>>> import numpy as np
>>> from numpy import linalg as LA
>>> np.set_printoptions(suppress=True, linewidth=200)
>>> M = np.load("block4.npy")
>>> print(M.round(3))
[[-0.943  0.003 -0.285  2.834]
 [-0.943 -2.673 -0.897 -0.401]
 [ 2.593 -0.644 -1.142  0.749]
 [ 0.707 -1.2    2.61   0.499]]
>>> rng = np.random.default_rng(2797)
>>> labels = rng.permutation(4)
>>> print(labels)
[0 1 2 3]
>>> M2 = M[labels][:, labels]
>>> print(M2.round(3))
[[-0.943  0.003 -0.285  2.834]
 [-0.943 -2.673 -0.897 -0.401]
 [ 2.593 -0.644 -1.142  0.749]
 [ 0.707 -1.2    2.61   0.499]]
>>> print(np.round(np.sort(np.abs(LA.eigvals(M2))), 3))
[3. 3. 3. 3.]
>>> print(np.round(np.diag(M2), 3))
[-0.943 -2.673 -1.142  0.499]
>>> x = np.array([3, 3, 0, 2])
>>> a = np.maximum(M2 @ x, 0)
>>> print(np.round(np.maximum(M2 @ (3 * x), 0), 3))
[ 8.548  0.    22.035  0.   ]
>>> print(a.round(3))
[2.849 0.    7.345 0.   ]
>>> print(np.round(np.maximum(M2 @ x, 0) - np.maximum(-M2 @ x, 0), 3))
[  2.849 -11.649   7.345  -0.481]
>>> print(np.round(M2.T @ a, 3))
[16.357 -4.717 -9.197 13.573]
>>> print(np.flatnonzero(a > 1e-9))
[0 2]
>>> print(np.round(LA.norm(M, axis=0), 3))
[3. 3. 3. 3.]
>>> print(np.round(M[:, 1] @ M[:, 0], 3))
0.0
>>> print(np.round(LA.svd(M, compute_uv=False), 3))
[3. 3. 3. 3.]
>>> x = np.array([-2, -2, 2, 2])
>>> target = M @ x
>>> c, lr = np.zeros(4), 1 / LA.norm(M, 2) ** 2
>>> for i in range(50):
...     c -= lr * M.T @ (M @ c - target)
...     if i % 10 == 0: print(i, round(LA.norm(M @ c - target), 3))
... 
0 0.0
10 0.0
20 0.0
30 0.0
40 0.0
>>> print(round(float(LA.cond(M)), 3))
1.0
>>> q = M.astype(float).copy()
>>> for j in range(4):
...     q[:, j] -= q[:, :j] @ (q[:, :j].T @ q[:, j])
...     q[:, j] /= LA.norm(q[:, j])
... 
>>> print(np.round(q.T @ q, 3) + 0)
[[1. 0. 0. 0.]
 [0. 1. 0. 0.]
 [0. 0. 1. 0.]
 [0. 0. 0. 1.]]
>>> print(np.round(q.T @ M, 3) + 0)
[[3. 0. 0. 0.]
 [0. 3. 0. 0.]
 [0. 0. 3. 0.]
 [0. 0. 0. 3.]]
>>> E = np.array([[0, 1, 5, 5, 8],
...     [0, 0, 4, 0, 5],
...     [0, 0, 0, 8, 7],
...     [0, 0, 0, 0, 2],
...     [0, 0, 0, 0, 0]])
>>> # triangular, det is the product of the diagonal
>>> labels = rng.permutation(5)
>>> print(labels)
[3 0 1 2 4]
>>> M2 = E[labels][:, labels]
>>> print(np.diag(M2))
[0 0 0 0 0]
>>> print(M2)
[[0 0 0 0 2]
 [5 0 1 5 8]
 [0 0 0 4 5]
 [8 0 0 0 7]
 [0 0 0 0 0]]
>>> print(np.allclose(M2, E))
False
>>> print(np.trace(M2))
0
>>> print(np.abs(E).max())
8
>>> print(np.count_nonzero(E))
9
>>> E[:, 5]
Traceback (most recent call last):
  File "<python-input-42>", line 1, in <module>
    E[:, 5]
    ~^^^^^^
IndexError: index 5 is out of bounds for axis 1 with size 5
>>> print(LA.matrix_rank(E))
4
>>> mat = np.load("m.npy")
>>> print(mat)
[[1. 5. 0.]
 [5. 1. 5.]
 [0. 5. 2.]]
>>> # equal to its transpose
>>> evals, vecs = LA.eigh(mat)
>>> x = np.array([2, 2, 2])
>>> print(np.round(vecs * np.maximum(evals, 0) @ vecs.T, 3))
[[2.608 2.8   1.403]
 [2.8   4.01  3.081]
 [1.403 3.081 3.224]]
>>> print(x @ mat @ x / (x @ x), np.round(evals[0], 3), round(float(evals[-1]), 3))
8.0 -5.842 8.344
>>> print(np.round(vecs * np.abs(evals) @ vecs.T, 3))
[[4.215 0.6   2.805]
 [0.6   7.021 1.161]
 [2.805 1.161 4.448]]
>>> C2 = mat.T @ mat
>>> print(np.round(LA.svd(mat, compute_uv=False) ** 2, 3))
[69.629 34.128  2.243]
>>> print(np.allclose(C2, C2.T))
True
>>> print(np.round(LA.eigvalsh(C2)[::-1], 3))
[69.629 34.128  2.243]
>>> print(C2)
[[26. 10. 25.]
 [10. 51. 15.]
 [25. 15. 29.]]
>>> print(np.diag(C2))
[26. 51. 29.]
>>> print((mat @ mat.T).shape)
(3, 3)
>>> print(LA.matrix_rank(C2))
3
>>> f = np.array([-4, -2, 3])
>>> M2 = mat + np.outer(f, np.eye(3)[1])
>>> print(round(LA.det(M2) / LA.det(mat), 3), round(float(1 + LA.solve(mat, f)[1]), 3))
0.712 0.712
>>> print(M2)
[[ 1.  1.  0.]
 [ 5. -1.  5.]
 [ 0.  8.  2.]]
>>> m1 = np.loadtxt("out0.csv", delimiter=",")
>>> print(m1)
[[-0.6 -0.7  0.3  2.2 -2.3]
 [ 0.9 -1.3 -0.2  0.1  0.7]
 [-1.5  2.3  0.1  0.4  2.6]
 [-2.2 -0.6  1.6 -0.6  0.7]
 [ 0.5 -1.5 -2.1 -2.  -0.8]
 [-0.4  1.3  0.7 -0.1 -0.1]]
>>> hat = m1 @ LA.solve(m1.T @ m1, m1.T)
>>> print(np.allclose(hat @ hat, hat))
True
>>> th = np.radians(30)
>>> r_ = np.eye(5)
>>> r_[2, 2] = r_[0, 0] = np.cos(th)
>>> r_[2, 0], r_[0, 2] = -np.sin(th), np.sin(th)
>>> print(r_.round(3))
[[ 0.866  0.     0.5    0.     0.   ]
 [ 0.     1.     0.     0.     0.   ]
 [-0.5    0.     0.866  0.     0.   ]
 [ 0.     0.     0.     1.     0.   ]
 [ 0.     0.     0.     0.     1.   ]]
>>> M2 = m1 @ r_.T
>>> print(np.round(np.abs(M2 - m1).max(axis=0), 3))
[1.117 0.    0.886 0.    0.   ]
>>> print(round(LA.det(r_), 3), round(np.trace(r_), 3))
1.0 4.732
>>> print(np.allclose(LA.norm(m1, axis=1), LA.norm(M2, axis=1)))
True
>>> print(M2.round(3))
[[-0.37  -0.7    0.56   2.2   -2.3  ]
 [ 0.679 -1.3   -0.623  0.1    0.7  ]
 [-1.249  2.3    0.837  0.4    2.6  ]
 [-1.105 -0.6    2.486 -0.6    0.7  ]
 [-0.617 -1.5   -2.069 -2.    -0.8  ]
 [ 0.004  1.3    0.806 -0.1   -0.1  ]]
>>> F = np.loadtxt("x.csv", delimiter=",")
>>> print(F)
[[ -3.   2.   7.  -1.  -2.  -7.  -8.]
 [  5.   5.   6.  -6.  -1.  -6. -16.]
 [  1.   5.  12.   1.  -8. -13. -16.]
 [ -7.   9.   3.  10.  -3.  -5. -16.]
 [ -6.   4.   2.   4.  -9.  -9. -23.]
 [ -8.   5.   7.   1.  -1.  -8. -26.]
 [ -9.   7.   3.  -3.   8.   0. -31.]
 [ -3.   3.   7.  -1.  16.  -9. -26.]
 [-10.   1.  -1.   0.   9. -18. -26.]
 [-15.   5.  -1.  -5.   8. -12. -27.]
 [-20.  10.  -7.  -7.   7.  -9. -29.]
 [-28.   1.  -7. -14.   5. -17. -20.]
 [-34.  -7.  -2.  -8.   1. -26. -13.]
 [-35.  -2.  -5. -14.  -1. -27. -21.]
 [-39.  -1.  -1. -22.  -7. -32. -28.]
 [-41.  -8. -10. -26.  -5. -41. -30.]
 [-48. -10. -17. -24.  -5. -50. -32.]
 [-40. -12. -16. -19.  -9. -55. -38.]
 [-31. -13.  -9. -23.  -1. -58. -30.]
 [-23. -14. -15. -22.  -8. -51. -25.]
 [-22.  -6. -10. -16.  -5. -46. -18.]
 [-30.  -7. -17. -10.   2. -55. -17.]
 [-24.  -1. -19. -19.  -1. -51. -19.]
 [-23.  -2. -13. -13. -10. -46. -25.]
 [-26.  -4. -14.  -9. -19. -38. -20.]
 [-35. -13. -20.  -9. -26. -32. -22.]
 [-34. -16. -19.  -4. -35. -27. -26.]
 [-33. -24. -21. -13. -33. -35. -17.]
 [-35. -22. -20.  -9. -30. -32. -24.]
 [-43. -31. -18. -13. -21. -37. -26.]
 [-35. -33. -17. -13. -25. -44. -22.]
 [-40. -24. -19. -20. -18. -50. -25.]
 [-32. -31. -16. -23. -12. -41. -31.]]
>>> hat = np.triu(np.array([[-2, -5, 2, 5], [-4, 0, 5, -4], [4, 3, 0, 1], [4, -5, -3, 5]]), 1) + np.eye(4)
>>> M2 = hat @ M @ LA.inv(hat)
>>> print(np.round(np.poly(M2), 3) + 0)
[  1.      4.258   0.    -38.326 -81.   ]
